% python3 -q
>>> import numpy as np
>>> np.set_printoptions(precision=3, suppress=True, linewidth=140)
>>> def rd(a):
...     return np.round(a, 3) + 0
... 
>>> F = np.array([[0, 0, 0], [0, 2, 0], [0, 0, 0]])
>>> U, s, Vt = np.linalg.svd(F)
>>> evecs = Vt[:(s > 1e-8).sum()]
>>> rng = np.random.default_rng(14)
>>> x = F[1] + 5 * F[0] + rng.integers(2) * np.eye(3)[0]
>>> x
array([0., 2., 0.])
>>> np.allclose(evecs.T @ evecs @ x, x)
True
>>> evecs.T @ evecs
array([[0., 0., 0.],
       [0., 1., 0.],
       [0., 0., 0.]])
>>> np.linalg.matrix_rank(np.vstack([F, x]))
np.int64(1)
>>> rd(np.sort(np.linalg.eigvals(F)))
array([0., 0., 2.])
>>> F @ F
array([[0, 0, 0],
       [0, 4, 0],
       [0, 0, 0]])
>>> np.linalg.matrix_power(F - np.diag(np.diag(F)), 3)
array([[0, 0, 0],
       [0, 0, 0],
       [0, 0, 0]])
>>> np.prod(np.diag(F)), rd(np.linalg.det(F))
(np.int64(0), np.float64(0.0))
>>> rd(np.linalg.norm(F, 2) / np.linalg.norm(F))
np.float64(1.0)
>>> print([round(float(x), 3) for x in np.linalg.svd(F, compute_uv=False)[:3]])
[2.0, 0.0, 0.0]
>>> np.argsort(-np.linalg.norm(F, axis=0).round(6), kind="stable")[:3]
array([1, 0, 2])
>>> W0 = np.array([[1, 1, -1, -1, -1, -1, 1, 1],
...     [1, -1, -1, 1, 1, -1, -1, 1],
...     [1, -1, 1, -1, 1, -1, 1, -1]])
>>> other = W0 + rng.integers(-2, 3, (3, 1)) @ rng.integers(-2, 3, (1, 8))
>>> other
array([[-3,  3, -3,  3, -3,  1, -3,  1],
       [-1,  0, -2,  3,  0,  0, -3,  1],
       [ 3, -2,  2, -3,  2, -2,  3, -1]])
>>> rd(np.linalg.svd(other - W0, compute_uv=False))
array([9.798, 0.   , 0.   ])
>>> np.abs(other - W0).sum(axis=1)
array([20, 10, 10])
>>> other - W0
array([[-4,  2, -2,  4, -2,  2, -4,  0],
       [-2,  1, -1,  2, -1,  1, -2,  0],
       [ 2, -1,  1, -2,  1, -1,  2,  0]])
>>> blk = np.stack([other, -2 * other, other[::-1]])
>>> (blk @ other.T).shape
(3, 3, 3)
>>> blk.shape
(3, 3, 8)
>>> arr = np.load("block9.npy")
>>> rd(arr)
array([[ 0.757,  0.331, -0.376,  0.42 ],
       [ 0.331,  0.548,  0.512, -0.572],
       [-0.376,  0.512,  0.42 ,  0.649],
       [ 0.42 , -0.572,  0.649,  0.275]])
>>> # symmetric
>>> x = np.array([-4, -1, 5, 2])
>>> rd(np.linalg.norm(x)), rd(np.linalg.norm(arr @ x))
(np.float64(6.782), np.float64(6.782))
>>> print(rd(np.linalg.det(arr)))
-1.0
>>> rd(arr.T @ (arr @ x))
array([-4., -1.,  5.,  2.])
>>> [p for p in range(1, 25) if np.allclose(np.linalg.matrix_power(arr, p), np.eye(4))]
[2, 4, 6, 8, 10, 12, 14, 16, 18, 20, 22, 24]
>>> x = np.array([2, -2, 0, -2])
>>> rhs = arr @ x
>>> c, lr = np.zeros(4), 1 / np.linalg.norm(arr, 2) ** 2
>>> for i in range(250):
...     c -= lr * arr.T @ (arr @ c - rhs)
...     if i % 50 == 0: print(i, round(np.linalg.norm(arr @ c - rhs), 3))
... 
0 0.0
50 0.0
100 0.0
150 0.0
200 0.0
>>> print(rd(np.linalg.cond(arr)))
1.0
>>> rd(c)
array([ 2., -2.,  0., -2.])
>>> ev, evecs = np.linalg.eigh(arr)
>>> x = np.array([-2, 2, -1, -1])
>>> rd(np.linalg.eigvalsh(arr[1:, 1:]))
array([-0.757,  1.   ,  1.   ])
>>> rd(np.abs(arr).sum(axis=1).max()), np.abs(ev).max()
(np.float64(1.964), np.float64(1.0))
>>> rd(x @ arr @ x)
np.float64(4.98)
>>> print(rd(np.linalg.norm(arr, axis=0)))
[1. 1. 1. 1.]
>>> rd(arr.T @ arr)
array([[1., 0., 0., 0.],
       [0., 1., 0., 0.],
       [0., 0., 1., 0.],
       [0., 0., 0., 1.]])
>>> rd(arr @ arr.T)
array([[1., 0., 0., 0.],
       [0., 1., 0., 0.],
       [0., 0., 1., 0.],
       [0., 0., 0., 1.]])
>>> rd(arr[:, 2] @ arr[:, 0])
np.float64(0.0)
>>> mat = np.loadtxt("m.csv", delimiter=",")
>>> mat
array([[ 1.,  1., -1., -1.,  1.,  1., -1., -1.],
       [ 1.,  1.,  1.,  1.,  1.,  1.,  1.,  1.],
       [ 1.,  1., -1., -1., -1., -1.,  1.,  1.]])
>>> def softmax(z):
...     e = np.exp(z - z.max(axis=-1, keepdims=True))
...     return e / e.sum(axis=-1, keepdims=True)
... 
>>> rd(softmax(mat).sum(axis=1))
array([1., 1., 1.])
>>> att = mat @ mat.T / np.sqrt(8)
>>> softmax(att).round(6).argmax(axis=1)
array([0, 1, 2])
>>> rd(softmax(att))
array([[0.894, 0.053, 0.053],
       [0.053, 0.894, 0.053],
       [0.053, 0.053, 0.894]])
>>> rd(softmax(att + np.triu(np.full(att.shape, -np.inf), 1)))
array([[1.   , 0.   , 0.   ],
       [0.056, 0.944, 0.   ],
       [0.053, 0.053, 0.894]])
>>> rd(softmax(att)[1] @ mat)
array([1.   , 1.   , 0.789, 0.789, 0.894, 0.894, 0.894, 0.894])
>>> K = np.load("out19.npy")
>>> print(K)
[[ -1.193  -9.079  16.617]
 [  0.36  -10.24   16.553]
 [ -0.038  -9.945  14.233]
 [  0.114  -9.395  14.888]
 [ -0.218 -10.301  14.518]
 [ -0.151  -9.538  17.525]
 [ -0.005  -9.018  16.855]
 [ -0.407 -11.09   14.8  ]
 [  0.632  -9.548  14.546]
 [ -1.432  -9.887  13.922]
 [ -0.073  -9.886  15.147]
 [  1.049  -9.999  16.162]
 [  0.174 -10.468  15.757]
 [  1.808  -8.625  15.239]
 [  1.81  -10.595  13.333]
 [  0.026 -10.802  14.93 ]
 [ -1.523  -9.152  15.72 ]
 [ -0.137  -9.507  14.622]
 [ -0.167  -9.186  14.98 ]
 [  0.154 -10.055  17.033]
 [  0.018 -10.483  15.521]
 [ -0.693 -10.719  15.584]
 [ -0.846 -10.397  13.746]]
>>> x = np.array([3, 2, -3])
>>> rhs = K @ x
>>> c, lr = np.zeros(3), 1 / np.linalg.norm(K, 2) ** 2
>>> for i in range(40):
...     c -= lr * K.T @ (K @ c - rhs)
...     if i % 10 == 0: print(i, round(np.linalg.norm(K @ c - rhs), 3))
... 
0 11.751
10 11.516
20 11.285
30 11.06
>>> rd(c)
array([ 0.239,  1.954, -3.036])
>>> U, s, Vt = np.linalg.svd(K)
>>> print(rd(s))
[87.579  4.327  3.921]
>>> other = U[:, :1] @ np.diag(s[:1]) @ Vt[:1]
>>> rd(np.linalg.norm(K - other) / np.linalg.norm(K))
np.float64(0.067)
>>> print(np.linalg.matrix_rank(other))
1
>>> data = np.loadtxt("run19.csv", delimiter=",")
>>> data
array([[ 0.08,  0.07, -0.41,  0.39],
       [-0.16, -0.14,  0.82, -0.78],
       [-1.64, -0.76,  3.08, -1.32]])
>>> # row 2 dominates
>>> r0 = np.array([0, -3])
>>> np.cross(data[1, :3], data[0, :3])
array([0., 0., 0.])
>>> rd(np.correlate(data[1], data[0], "full"))
array([-0.062,  0.011,  0.366, -0.663,  0.366,  0.011, -0.062])
>>> E = np.load("dump.npy")
>>> rd(E)
array([[0.2  , 0.4  , 0.2  , 0.2  ],
       [0.3  , 0.3  , 0.1  , 0.3  ],
       [0.1  , 0.2  , 0.4  , 0.3  ],
       [0.273, 0.182, 0.182, 0.364]])
>>> # rows sum to 1
>>> O, r_ = np.linalg.qr(E)
>>> print(rd(np.abs(np.diag(r_))))
[0.463 0.235 0.297 0.006]
>>> rd(r_)
array([[-0.463, -0.517, -0.345, -0.56 ],
       [ 0.   ,  0.235,  0.19 ,  0.028],
       [ 0.   ,  0.   , -0.297, -0.195],
       [ 0.   ,  0.   ,  0.   , -0.006]])
>>> rd(O @ r_)
array([[0.2  , 0.4  , 0.2  , 0.2  ],
       [0.3  , 0.3  , 0.1  , 0.3  ],
       [0.1  , 0.2  , 0.4  , 0.3  ],
       [0.273, 0.182, 0.182, 0.364]])
>>> M = np.load("x.npy")
>>> M
array([[0, 2, 2, 0],
       [2, 1, 2, 0],
       [0, 1, 1, 2],
       [2, 2, 2, 2]])
>>> ang = np.radians(120)
>>> r_ = np.eye(4)
>>> r_[0, 0] = r_[2, 2] = np.cos(ang)
>>> r_[0, 2], r_[2, 0] = -np.sin(ang), np.sin(ang)
>>> rd(r_)
array([[-0.5  ,  0.   , -0.866,  0.   ],
       [ 0.   ,  1.   ,  0.   ,  0.   ],
       [ 0.866,  0.   , -0.5  ,  0.   ],
       [ 0.   ,  0.   ,  0.   ,  1.   ]])
>>> other = M @ r_.T
>>> rd(other)
array([[-1.732,  2.   , -1.   ,  0.   ],
       [-2.732,  1.   ,  0.732,  0.   ],
       [-0.866,  1.   , -0.5  ,  2.   ],
       [-2.732,  2.   ,  0.732,  2.   ]])
>>> rd(np.abs(other - M).max(axis=0))
array([4.732, 0.   , 3.   , 0.   ])
>>> print(rd(np.linalg.svd(M, compute_uv=False)), rd(np.linalg.svd(other, compute_uv=False)))
[5.604 2.11  1.73  0.391] [5.604 2.11  1.73  0.391]
